In [1]: import numpy as np

In [2]: np.set_printoptions(precision=2, suppress=True, linewidth=100, sign=" ")

In [3]: def rd(a):
   ...:     return np.round(a, 2) + 0
   ...: 

In [4]: mat = np.loadtxt("x.csv", delimiter=",")

In [5]: mat
Out[5]: 
array([[-3.,  0.,  1.,  3.,  3.,  4.,  0.,  0.],
       [ 0., -3.,  0.,  1.,  3.,  3.,  4.,  0.],
       [ 0.,  0., -3.,  0.,  1.,  3.,  3.,  4.],
       [ 4.,  0.,  0., -3.,  0.,  1.,  3.,  3.],
       [ 3.,  4.,  0.,  0., -3.,  0.,  1.,  3.],
       [ 3.,  3.,  4.,  0.,  0., -3.,  0.,  1.],
       [ 1.,  3.,  3.,  4.,  0.,  0., -3.,  0.],
       [ 0.,  1.,  3.,  3.,  4.,  0.,  0., -3.]])

In [6]: U, sig, Vh = np.linalg.svd(mat, full_matrices=False)

In [7]: rd(U.T @ mat @ Vh.T)
Out[7]: 
array([[ 10.95,   0.  ,   0.  ,   0.  ,   0.  ,   0.  ,   0.  ,   0.  ],
       [  0.  ,  10.95,   0.  ,   0.  ,   0.  ,   0.  ,   0.  ,   0.  ],
       [  0.  ,   0.  ,   8.  ,   0.  ,   0.  ,   0.  ,   0.  ,   0.  ],
       [  0.  ,   0.  ,   0.  ,   6.  ,   0.  ,   0.  ,   0.  ,   0.  ],
       [  0.  ,   0.  ,   0.  ,   0.  ,   2.  ,   0.  ,   0.  ,   0.  ],
       [  0.  ,   0.  ,   0.  ,   0.  ,   0.  ,   2.  ,   0.  ,   0.  ],
       [  0.  ,   0.  ,   0.  ,   0.  ,   0.  ,   0.  ,   1.41,   0.  ],
       [  0.  ,   0.  ,   0.  ,   0.  ,   0.  ,   0.  ,   0.  ,   1.41]])

In [8]: rd(np.cumsum(sig ** 2) / np.sum(sig ** 2))
Out[8]: array([ 0.34,  0.68,  0.86,  0.97,  0.98,  0.99,  0.99,  1.  ])

In [9]: E = np.load("dump.npy")

In [10]: E
Out[10]: 
array([[-0.3,  0.8,  0.3,  1.4, -0.7,  0.9,  1. ,  1.8,  0.5,  0. ,  0.3,  1.1, -0.8],
       [ 1.3,  0.6, -0.8,  0.8,  0.7,  0.3, -1. , -0.6,  1.6,  2.7,  0.4, -0.3,  0.9],
       [ 0.7, -1.6, -0.9,  0.8, -0.7, -0.9,  1.4,  2.9, -1. , -0.1, -1.3,  0.1,  0.7],
       [-0.9,  1.2, -0.1, -0.4, -0.5, -0.9, -0.6,  0.6,  1. ,  1.8,  0.1, -0.4, -1. ]])

In [11]: r0, g = E[1], E[2]

In [12]: r0 @ r0
Out[12]: np.float64(16.18)

In [13]: pr = (r0 @ g) / (r0 @ r0) * r0

In [14]: rd(pr)
Out[14]: array([-0.35, -0.16,  0.22, -0.22, -0.19, -0.08,  0.27,  0.16, -0.43, -0.73, -0.11,  0.08, -0.24])

In [15]: rd((g - pr) @ r0)
Out[15]: np.float64(0.0)

In [16]: rd(np.linalg.norm(r0 + g) ** 2 + np.linalg.norm(r0 - g) ** 2)
Out[16]: np.float64(71.1)

In [17]: def softmax(z):
    ...:     e = np.exp(z - z.max(axis=-1, keepdims=True))
    ...:     return e / e.sum(axis=-1, keepdims=True)
    ...: 

In [18]: rd(softmax(10 * mat[6]))
Out[18]: array([ 0.,  0.,  0.,  1.,  0.,  0.,  0.,  0.])

In [19]: rd(softmax(mat).sum(axis=1))
Out[19]: array([ 1.,  1.,  1.,  1.,  1.,  1.,  1.,  1.])

In [20]: rd(softmax(mat[6] + -2))
Out[20]: array([ 0.03,  0.2 ,  0.2 ,  0.54,  0.01,  0.01,  0.  ,  0.01])

In [21]: scores = mat @ mat.T / np.sqrt(8)

In [22]: rd(softmax(scores + np.triu(np.full(scores.shape, -np.inf), 1)))
Out[22]: 
array([[ 1.,  0.,  0.,  0.,  0.,  0.,  0.,  0.],
       [ 0.,  1.,  0.,  0.,  0.,  0.,  0.,  0.],
       [ 0.,  0.,  1.,  0.,  0.,  0.,  0.,  0.],
       [ 0.,  0.,  0.,  1.,  0.,  0.,  0.,  0.],
       [ 0.,  0.,  0.,  0.,  1.,  0.,  0.,  0.],
       [ 0.,  0.,  0.,  0.,  0.,  1.,  0.,  0.],
       [ 0.,  0.,  0.,  0.,  0.,  0.,  1.,  0.],
       [ 0.,  0.,  0.,  0.,  0.,  0.,  0.,  1.]])

In [23]: rd(softmax(scores)[6] @ mat)
Out[23]: array([ 1.  ,  3.  ,  3.  ,  4.  ,  0.  ,  0.  , -2.99,  0.  ])

In [24]: softmax(scores).round(6).argmax(axis=1)
Out[24]: array([ 0,  1,  2,  3,  4,  5,  6,  7])

In [25]: arr = np.loadtxt("a.csv", delimiter=",")

In [26]: rd(arr)
Out[26]: 
array([[-0.44,  0.18,  0.65, -0.4 , -0.33, -0.16, -0.13,  0.18, -0.05],
       [ 0.2 , -0.43,  0.32,  0.44, -0.29,  0.21,  0.11,  0.54,  0.23],
       [-0.1 ,  0.21, -0.11,  0.48, -0.5 , -0.32,  0.26, -0.1 , -0.52],
       [-0.54, -0.45, -0.18,  0.23,  0.26, -0.46, -0.34,  0.14,  0.01],
       [-0.29, -0.47, -0.21, -0.28, -0.41,  0.1 ,  0.42, -0.37,  0.27],
       [ 0.05,  0.34, -0.44, -0.03, -0.47, -0.13, -0.41,  0.19,  0.49],
       [ 0.1 , -0.32, -0.23, -0.29, -0.26,  0.36, -0.43,  0.14, -0.59],
       [ 0.15, -0.13,  0.35,  0.31, -0.15,  0.05, -0.5 , -0.67,  0.12],
       [-0.59,  0.28, -0.08,  0.32,  0.07,  0.68, -0.04, -0.01,  0.03]])

In [27]: t = np.radians(90)

In [28]: R = np.eye(9)

In [29]: R[6, 6] = R[3, 3] = np.cos(t)

In [30]: R[6, 3], R[3, 6] = -np.sin(t), np.sin(t)

In [31]: rd(R)
Out[31]: 
array([[ 1.,  0.,  0.,  0.,  0.,  0.,  0.,  0.,  0.],
       [ 0.,  1.,  0.,  0.,  0.,  0.,  0.,  0.,  0.],
       [ 0.,  0.,  1.,  0.,  0.,  0.,  0.,  0.,  0.],
       [ 0.,  0.,  0.,  0.,  0.,  0.,  1.,  0.,  0.],
       [ 0.,  0.,  0.,  0.,  1.,  0.,  0.,  0.,  0.],
       [ 0.,  0.,  0.,  0.,  0.,  1.,  0.,  0.,  0.],
       [ 0.,  0.,  0., -1.,  0.,  0.,  0.,  0.,  0.],
       [ 0.,  0.,  0.,  0.,  0.,  0.,  0.,  1.,  0.],
       [ 0.,  0.,  0.,  0.,  0.,  0.,  0.,  0.,  1.]])

In [32]: Y = arr @ R.T

In [33]: rd(np.linalg.svd(arr, compute_uv=False)), rd(np.linalg.svd(Y, compute_uv=False))
Out[33]: 
(array([ 1.,  1.,  1.,  1.,  1.,  1.,  1.,  1.,  1.]),
 array([ 1.,  1.,  1.,  1.,  1.,  1.,  1.,  1.,  1.]))

In [34]: rd(np.abs(Y - arr).max(axis=0))
Out[34]: array([ 0.  ,  0.  ,  0.  ,  0.81,  0.  ,  0.  ,  0.75,  0.  ,  0.  ])

In [35]: rd(Y)
Out[35]: 
array([[-0.44,  0.18,  0.65, -0.13, -0.33, -0.16,  0.4 ,  0.18, -0.05],
       [ 0.2 , -0.43,  0.32,  0.11, -0.29,  0.21, -0.44,  0.54,  0.23],
       [-0.1 ,  0.21, -0.11,  0.26, -0.5 , -0.32, -0.48, -0.1 , -0.52],
       [-0.54, -0.45, -0.18, -0.34,  0.26, -0.46, -0.23,  0.14,  0.01],
       [-0.29, -0.47, -0.21,  0.42, -0.41,  0.1 ,  0.28, -0.37,  0.27],
       [ 0.05,  0.34, -0.44, -0.41, -0.47, -0.13,  0.03,  0.19,  0.49],
       [ 0.1 , -0.32, -0.23, -0.43, -0.26,  0.36,  0.29,  0.14, -0.59],
       [ 0.15, -0.13,  0.35, -0.5 , -0.15,  0.05, -0.31, -0.67,  0.12],
       [-0.59,  0.28, -0.08, -0.04,  0.07,  0.68, -0.32, -0.01,  0.03]])

In [36]: rd(np.linalg.det(R)), np.trace(R)
Out[36]: (np.float64(1.0), np.float64(7.0))

In [37]: rng = np.random.default_rng(119)

In [38]: z = rng.permutation(9)

In [39]: Y = arr[:, z] * rng.choice([-1, 1], 9)

In [40]: rd(Y)
Out[40]: 
array([[ 0.44,  0.13,  0.18, -0.4 ,  0.16,  0.33,  0.18,  0.65, -0.05],
       [-0.2 , -0.11,  0.54,  0.44, -0.21,  0.29, -0.43,  0.32,  0.23],
       [ 0.1 , -0.26, -0.1 ,  0.48,  0.32,  0.5 ,  0.21, -0.11, -0.52],
       [ 0.54,  0.34,  0.14,  0.23,  0.46, -0.26, -0.45, -0.18,  0.01],
       [ 0.29, -0.42, -0.37, -0.28, -0.1 ,  0.41, -0.47, -0.21,  0.27],
       [-0.05,  0.41,  0.19, -0.03,  0.13,  0.47,  0.34, -0.44,  0.49],
       [-0.1 ,  0.43,  0.14, -0.29, -0.36,  0.26, -0.32, -0.23, -0.59],
       [-0.15,  0.5 , -0.67,  0.31, -0.05,  0.15, -0.13,  0.35,  0.12],
       [ 0.59,  0.04, -0.01,  0.32, -0.68, -0.07,  0.28, -0.08,  0.03]])

In [41]: U, _, Vh = np.linalg.svd(arr.T @ Y)

In [42]: z
Out[42]: array([ 0,  6,  7,  3,  5,  4,  1,  2,  8])

In [43]: rd(U @ Vh)
Out[43]: 
array([[-1.,  0.,  0.,  0.,  0.,  0.,  0.,  0.,  0.],
       [ 0.,  0.,  0.,  0.,  0.,  0.,  1.,  0.,  0.],
       [ 0.,  0.,  0.,  0.,  0.,  0.,  0.,  1.,  0.],
       [ 0.,  0.,  0.,  1.,  0.,  0.,  0.,  0.,  0.],
       [ 0.,  0.,  0.,  0.,  0., -1.,  0.,  0.,  0.],
       [ 0.,  0.,  0.,  0., -1.,  0.,  0.,  0.,  0.],
       [ 0., -1.,  0.,  0.,  0.,  0.,  0.,  0.,  0.],
       [ 0.,  0.,  1.,  0.,  0.,  0.,  0.,  0.,  0.],
       [ 0.,  0.,  0.,  0.,  0.,  0.,  0.,  0.,  1.]])

In [44]: rd(softmax(arr[3]))
Out[44]: array([ 0.07,  0.08,  0.1 ,  0.16,  0.16,  0.08,  0.09,  0.14,  0.12])

In [45]: scores = arr @ arr.T / np.sqrt(9)

In [46]: softmax(scores).round(6).argmax(axis=1)
Out[46]: array([ 0,  1,  2,  3,  4,  5,  6,  7,  8])

In [47]: rd(softmax(scores))
Out[47]: 
array([[ 0.15,  0.11,  0.11,  0.11,  0.11,  0.11,  0.11,  0.11,  0.11],
       [ 0.11,  0.15,  0.11,  0.11,  0.11,  0.11,  0.11,  0.11,  0.11],
       [ 0.11,  0.11,  0.15,  0.11,  0.11,  0.11,  0.11,  0.11,  0.11],
       [ 0.11,  0.11,  0.11,  0.15,  0.11,  0.11,  0.11,  0.11,  0.11],
       [ 0.11,  0.11,  0.11,  0.11,  0.15,  0.11,  0.11,  0.11,  0.11],
       [ 0.11,  0.11,  0.11,  0.11,  0.11,  0.15,  0.11,  0.11,  0.11],
       [ 0.11,  0.11,  0.11,  0.11,  0.11,  0.11,  0.15,  0.11,  0.11],
       [ 0.11,  0.11,  0.11,  0.11,  0.11,  0.11,  0.11,  0.15,  0.11],
       [ 0.11,  0.11,  0.11,  0.11,  0.11,  0.11,  0.11,  0.11,  0.15]])

In [48]: rd(softmax(scores + np.triu(np.full(scores.shape, -np.inf), 1)))
Out[48]: 
array([[ 1.  ,  0.  ,  0.  ,  0.  ,  0.  ,  0.  ,  0.  ,  0.  ,  0.  ],
       [ 0.42,  0.58,  0.  ,  0.  ,  0.  ,  0.  ,  0.  ,  0.  ,  0.  ],
       [ 0.29,  0.29,  0.41,  0.  ,  0.  ,  0.  ,  0.  ,  0.  ,  0.  ],
       [ 0.23,  0.23,  0.23,  0.32,  0.  ,  0.  ,  0.  ,  0.  ,  0.  ],
       [ 0.19,  0.19,  0.19,  0.19,  0.26,  0.  ,  0.  ,  0.  ,  0.  ],
       [ 0.16,  0.16,  0.16,  0.16,  0.16,  0.22,  0.  ,  0.  ,  0.  ],
       [ 0.14,  0.14,  0.14,  0.14,  0.14,  0.14,  0.19,  0.  ,  0.  ],
       [ 0.12,  0.12,  0.12,  0.12,  0.12,  0.12,  0.12,  0.17,  0.  ],
       [ 0.11,  0.11,  0.11,  0.11,  0.11,  0.11,  0.11,  0.11,  0.15]])

In [49]: Y = np.linalg.inv(arr)

In [50]: rd(arr @ Y)
Out[50]: 
array([[ 1.,  0.,  0.,  0.,  0.,  0.,  0.,  0.,  0.],
       [ 0.,  1.,  0.,  0.,  0.,  0.,  0.,  0.,  0.],
       [ 0.,  0.,  1.,  0.,  0.,  0.,  0.,  0.,  0.],
       [ 0.,  0.,  0.,  1.,  0.,  0.,  0.,  0.,  0.],
       [ 0.,  0.,  0.,  0.,  1.,  0.,  0.,  0.,  0.],
       [ 0.,  0.,  0.,  0.,  0.,  1.,  0.,  0.,  0.],
       [ 0.,  0.,  0.,  0.,  0.,  0.,  1.,  0.,  0.],
       [ 0.,  0.,  0.,  0.,  0.,  0.,  0.,  1.,  0.],
       [ 0.,  0.,  0.,  0.,  0.,  0.,  0.,  0.,  1.]])

In [51]: rd(np.linalg.cond(arr))
Out[51]: np.float64(1.0)

In [52]: rd(Y)
Out[52]: 
array([[-0.44,  0.2 , -0.1 , -0.54, -0.29,  0.05,  0.1 ,  0.15, -0.59],
       [ 0.18, -0.43,  0.21, -0.45, -0.47,  0.34, -0.32, -0.13,  0.28],
       [ 0.65,  0.32, -0.11, -0.18, -0.21, -0.44, -0.23,  0.35, -0.08],
       [-0.4 ,  0.44,  0.48,  0.23, -0.28, -0.03, -0.29,  0.31,  0.32],
       [-0.33, -0.29, -0.5 ,  0.26, -0.41, -0.47, -0.26, -0.15,  0.07],
       [-0.16,  0.21, -0.32, -0.46,  0.1 , -0.13,  0.36,  0.05,  0.68],
       [-0.13,  0.11,  0.26, -0.34,  0.42, -0.41, -0.43, -0.5 , -0.04],
       [ 0.18,  0.54, -0.1 ,  0.14, -0.37,  0.19,  0.14, -0.67, -0.01],
       [-0.05,  0.23, -0.52,  0.01,  0.27,  0.49, -0.59,  0.12,  0.03]])
